$ ipython --no-banner

In [1]: import numpy as np

In [2]: from numpy import linalg as LA

In [3]: np.set_printoptions(precision=4, suppress=True, linewidth=200)

In [4]: def rnd(a):
   ...:     return np.round(a, 4) + 0
   ...: 

In [5]: m1 = np.array([[-8, 0, 0, 0, 0, 0],
   ...:     [0, 1, 0, 0, 0, 0],
   ...:     [0, 0, -9, 0, 0, 0],
   ...:     [0, 0, 0, -8, 0, 0],
   ...:     [0, 0, 0, 0, -1, 0],
   ...:     [0, 0, 0, 0, 0, -9]])

In [6]: A2 = m1 / np.sqrt((m1 ** 2).mean(axis=1, keepdims=True))

In [7]: LA.matrix_rank(A2) == LA.matrix_rank(m1)
Out[7]: np.True_

In [8]: rnd(m1 - m1.mean(axis=1, keepdims=True))
Out[8]: 
array([[-6.6667,  1.3333,  1.3333,  1.3333,  1.3333,  1.3333],
       [-0.1667,  0.8333, -0.1667, -0.1667, -0.1667, -0.1667],
       [ 1.5   ,  1.5   , -7.5   ,  1.5   ,  1.5   ,  1.5   ],
       [ 1.3333,  1.3333,  1.3333, -6.6667,  1.3333,  1.3333],
       [ 0.1667,  0.1667,  0.1667,  0.1667, -0.8333,  0.1667],
       [ 1.5   ,  1.5   ,  1.5   ,  1.5   ,  1.5   , -7.5   ]])

In [9]: rnd(LA.norm(A2, axis=1))
Out[9]: array([2.4495, 2.4495, 2.4495, 2.4495, 2.4495, 2.4495])

In [10]: mat = np.load("layer12.npy")

In [11]: mat
Out[11]: 
array([[ 1.1, -2.1,  1.5, 10. ],
       [ 0.7,  0.7,  0.3, 10. ],
       [-1. , -1.7,  1.2, -4. ],
       [-0.2, -2.1, -0.8, 26. ]])

In [12]: x0 = np.array([2, 2, 3, 0])

In [13]: target = mat @ x0

In [14]: beta, lr = np.zeros(4), 1 / LA.norm(mat, 2) ** 2

In [15]: for i in range(20):
    ...:     beta -= lr * mat.T @ (mat @ beta - target)
    ...:     if i % 5 == 0: print(i, round(LA.norm(mat @ beta - target), 4))
    ...: 
0 7.5719
5 7.413
10 7.2578
15 7.1062

In [16]: rnd(beta)
Out[16]: array([ 0.2255,  0.1594,  0.1618, -0.1186])

In [17]: rnd(LA.cond(mat))
Out[17]: np.float64(41.2446)

In [18]: x0 = np.array([0, 2, 1, 2])

In [19]: target = mat @ x0

In [20]: rnd(target)
Out[20]: array([ 17.3,  21.7, -10.2,  47. ])

In [21]: rnd(LA.solve(mat, target + mat[:, 0]))
Out[21]: array([1., 2., 1., 2.])

In [22]: rnd(LA.solve(mat, target))
Out[22]: array([0., 2., 1., 2.])
